In [1]: import numpy as np

In [2]: from numpy import linalg as LA

In [3]: np.set_printoptions(precision=3, suppress=True, linewidth=140, floatmode="fixed")

In [4]: E = np.array([[1, -3, 9, -27], [1, -2, 4, -8], [1, -1, 1, -1], [1, 0, 0, 0]])

In [5]: # row 0 dominates

In [6]: M2 = LA.inv(E)

In [7]: (np.abs(M2) > 1e-9).astype(int)
Out[7]: 
array([[0, 0, 0, 1],
       [1, 1, 1, 1],
       [1, 1, 1, 1],
       [1, 1, 1, 1]])

In [8]: round(float(LA.slogdet(E)[0]), 3)
Out[8]: 1.0

In [9]: np.allclose(M2, E.T)
Out[9]: False

In [10]: np.round(E @ M2, 3) + 0
Out[10]: 
array([[1.000, 0.000, 0.000, 0.000],
       [0.000, 1.000, 0.000, 0.000],
       [0.000, 0.000, 1.000, 0.000],
       [0.000, 0.000, 0.000, 1.000]])

In [11]: np.round(LA.inv(M2), 3) + 0
Out[11]: 
array([[  1.000,  -3.000,   9.000, -27.000],
       [  1.000,  -2.000,   4.000,  -8.000],
       [  1.000,  -1.000,   1.000,  -1.000],
       [  1.000,   0.000,   0.000,   0.000]])

In [12]: Uu, sigma, Vt = LA.svd(E)

In [13]: sigma
Out[13]: array([30.069,  2.236,  0.917,  0.195])

In [14]: print(np.argmax(sigma[:-1] / (sigma[1:] + 1e-6)) + 1)
1

In [15]: M2 = Uu[:, :1] @ np.diag(sigma[:1]) @ Vt[:1]

In [16]: np.round(LA.norm(E - M2, 2), 3), round(float(sigma[1]), 3)
Out[16]: (np.float64(2.236), 2.236)

In [17]: O, vecs = LA.qr(E[:, :2])[0], LA.qr(E[:, 2:])[0]

In [18]: sigma = LA.svd(O.T @ vecs, compute_uv=False)

In [19]: (sigma > 0.9).sum()
Out[19]: np.int64(1)

In [20]: m1 = np.load("a.npy")

In [21]: m1
Out[21]: 
array([[ 1,  1, -1, -1, -1, -1,  1,  1],
       [ 1,  1,  1,  1, -1, -1, -1, -1],
       [ 1, -1,  1, -1, -1,  1, -1,  1],
       [ 1,  1, -1, -1,  1,  1, -1, -1],
       [ 1, -1, -1,  1,  1, -1, -1,  1]])

In [22]: f = np.array([7, 9, 3])

In [23]: np.cross(m1[0, :3], m1[2, :3])
Out[23]: array([ 0, -2, -2])

In [24]: np.polyval(f, m1[0])
Out[24]: array([19, 19,  1,  1,  1,  1, 19, 19])

In [25]: rng = np.random.default_rng(99106)

In [26]: M2 = m1 + rng.integers(-2, 3, (5, 3)) @ rng.integers(-2, 3, (3, 8))

In [27]: M2
Out[27]: 
array([[  2,   0,  -7,   2,   5,  -2,   4,   5],
       [  0,   0,   3,   2,  -3,  -2,   0,  -5],
       [ -2,   0,  -3,   0,   5,   2,   6,   1],
       [  6,  -1,   2,  -1,  -5,  -1, -10,   1],
       [  1,   1,   3,  -3,  -3,   1,  -5,   1]])

In [28]: np.abs(M2 - m1).sum(axis=1)
Out[28]: array([25, 13, 23, 29, 20])

In [29]: M2 = m1 / LA.norm(m1, axis=1, keepdims=True)

In [30]: gram = M2 @ M2.T

In [31]: LA.norm(M2, axis=1)
Out[31]: array([1.000, 1.000, 1.000, 1.000, 1.000])

In [32]: np.degrees(np.arccos(np.clip(gram[3, 2], -1, 1)))
Out[32]: np.float64(90.0)

In [33]: gram.round(3) + 0
Out[33]: 
array([[1.000, 0.000, 0.000, 0.000, 0.000],
       [0.000, 1.000, 0.000, 0.000, 0.000],
       [0.000, 0.000, 1.000, 0.000, 0.000],
       [0.000, 0.000, 0.000, 1.000, 0.000],
       [0.000, 0.000, 0.000, 0.000, 1.000]])

In [34]: print((gram - 2 * np.eye(5)).round(6).argmax(axis=1))
[1 0 0 0 0]

In [35]: np.abs(m1).max()
Out[35]: np.int64(1)

In [36]: np.count_nonzero(m1)
Out[36]: np.int64(40)

In [37]: LA.rank(m1)
AttributeError: module 'numpy.linalg' has no attribute 'rank'


In [38]: np.unravel_index(np.abs(m1).argmax(), m1.shape)
Out[38]: (np.int64(0), np.int64(0))

In [39]: print(m1.sum(axis=1))
[0 0 0 0 0]

In [40]: m1 - m1[0]
Out[40]: 
array([[ 0,  0,  0,  0,  0,  0,  0,  0],
       [ 0,  0,  2,  2,  0,  0, -2, -2],
       [ 0, -2,  2,  0,  0,  2, -2,  0],
       [ 0,  0,  0,  0,  2,  2, -2, -2],
       [ 0, -2,  0,  2,  2,  0, -2,  0]])

In [41]: print(m1.mean(axis=0))
[ 1.000  0.200 -0.200 -0.200 -0.200 -0.200 -0.600  0.200]

In [42]: gram = m1.T @ m1

In [43]: print(np.diag(gram))
[5 5 5 5 5 5 5 5]

In [44]: np.round(LA.eigvalsh(gram)[::-1], 3) + 0
Out[44]: array([8.000, 8.000, 8.000, 8.000, 8.000, 0.000, 0.000, 0.000])

In [45]: LA.svd(m1, compute_uv=False) ** 2
Out[45]: array([8.000, 8.000, 8.000, 8.000, 8.000])

In [46]: np.trace(gram), (m1 ** 2).sum()
Out[46]: (np.int64(40), np.int64(40))

In [47]: data = np.load("block5.npy")

In [48]: data
Out[48]: 
array([[0, 0, 1],
       [0, 1, 0],
       [1, 0, 0]])

In [49]: # keeps lengths

In [50]: M2 = data / np.sqrt((data ** 2).mean(axis=1, keepdims=True))

In [51]: data - data.mean(axis=1, keepdims=True)
Out[51]: 
array([[-0.333, -0.333,  0.667],
       [-0.333,  0.667, -0.333],
       [ 0.667, -0.333, -0.333]])

In [52]: LA.matrix_rank(data - data.mean(axis=1, keepdims=True))
Out[52]: np.int64(2)

In [53]: LA.norm(M2, axis=1)
Out[53]: array([1.732, 1.732, 1.732])
